$ python3 -q
>>> import numpy as np
>>> from numpy import linalg as LA
>>> np.set_printoptions(precision=3, suppress=True, linewidth=120, sign=" ")
>>> r0 = np.array([0, -9, -6, 0, 9, -8])
>>> mat = 5 * np.eye(6) + np.outer(r0, r0)
>>> mat
array([[  5.,   0.,   0.,   0.,   0.,   0.],
       [  0.,  86.,  54.,   0., -81.,  72.],
       [  0.,  54.,  41.,   0., -54.,  48.],
       [  0.,   0.,   0.,   5.,   0.,   0.],
       [  0., -81., -54.,   0.,  86., -72.],
       [  0.,  72.,  48.,   0., -72.,  69.]])
>>> x0 = np.ones(6)
>>> for _ in range(6):
...     x0 = mat @ x0
...     x0 /= LA.norm(x0)
...     print(round(x0 @ mat @ x0, 3))
... 
266.357
267.0
267.0
267.0
267.0
267.0
>>> x0.round(3) + 0
array([ 0.   ,  0.556,  0.371,  0.   , -0.556,  0.494])
>>> cov = mat.T @ mat
>>> cov
array([[    25.,      0.,      0.,      0.,      0.,      0.],
       [     0.,  22057.,  14688.,      0., -22032.,  19584.],
       [     0.,  14688.,   9817.,      0., -14688.,  13056.],
       [     0.,      0.,      0.,     25.,      0.,      0.],
       [     0., -22032., -14688.,      0.,  22057., -19584.],
       [     0.,  19584.,  13056.,      0., -19584.,  17433.]])
>>> LA.matrix_rank(cov)
np.int64(6)
>>> LA.svd(mat, compute_uv=False) ** 2
array([ 71289.,     25.,     25.,     25.,     25.,     25.])
>>> np.trace(cov), (mat ** 2).sum()
(np.float64(71414.0), np.float64(71414.0))
>>> T = np.stack([mat, -2 * mat, mat[::-1]])
>>> LA.norm(T, axis=(1, 2))
array([ 267.234,  534.468,  267.234])
>>> np.einsum("bij,cij->bc", T, T)
array([[  71414., -142828.,  -44064.],
       [-142828.,  285656.,   88128.],
       [ -44064.,   88128.,   71414.]])
>>> LA.matrix_rank(T)
array([ 6,  6,  6])
>>> T.sum(axis=0)
array([[  -5.,   72.,   48.,    0.,  -72.,   69.],
       [   0., -167., -108.,    0.,  167., -144.],
       [   0.,  -54.,  -41.,    5.,   54.,  -48.],
       [   0.,   54.,   41.,   -5.,  -54.,   48.],
       [   0.,  167.,  108.,    0., -167.,  144.],
       [   5.,  -72.,  -48.,    0.,   72.,  -69.]])
>>> (T @ mat.T).shape
(3, 6, 6)
>>> LA.matrix_rank(T.reshape(3, -1))
np.int64(2)
>>> vals, vecs = LA.eigh(mat)
>>> x0 = np.array([3, 3, 1, 0, 1, 0])
>>> LA.eigvalsh(mat[1:, 1:])
array([   5.,    5.,    5.,    5.,  267.])
>>> x0 @ mat @ x0
np.float64(676.0)
>>> np.round(vecs * np.sqrt(vals) @ vecs.T, 3) + 0
array([[ 2.236,  0.   ,  0.   ,  0.   ,  0.   ,  0.   ],
       [ 0.   ,  6.596,  2.907,  0.   , -4.36 ,  3.876],
       [ 0.   ,  2.907,  4.174,  0.   , -2.907,  2.584],
       [ 0.   ,  0.   ,  0.   ,  2.236,  0.   ,  0.   ],
       [ 0.   , -4.36 , -2.907,  0.   ,  6.596, -3.876],
       [ 0.   ,  3.876,  2.584,  0.   , -3.876,  5.681]])
>>> F = np.load("dump.npy")
>>> F
array([[ -0.1,   1.2,   1.1,   5. ,   1.8],
       [ -1.7,  -0.7,   0.3,  -6. ,   0.1],
       [ -0.5,  -0.3,  -0.3,  -7. ,   1.7],
       [ -0.3,  -1.2,   1.2, -15. ,   1.3],
       [ -1.1,   0.2,   0.5,  10. ,  -0.2],
       [  1.9,   0.3,  -0.5,   2. ,  -0.2],
       [  0.1,  -0.6,   0.3,  -5. ,  -0.2]])
>>> T = np.stack([F, 4 * F, F[::-1]])
>>> LA.matrix_rank(T)
array([ 5,  5,  5])
>>> LA.matrix_rank(T.reshape(3, -1))
np.int64(2)
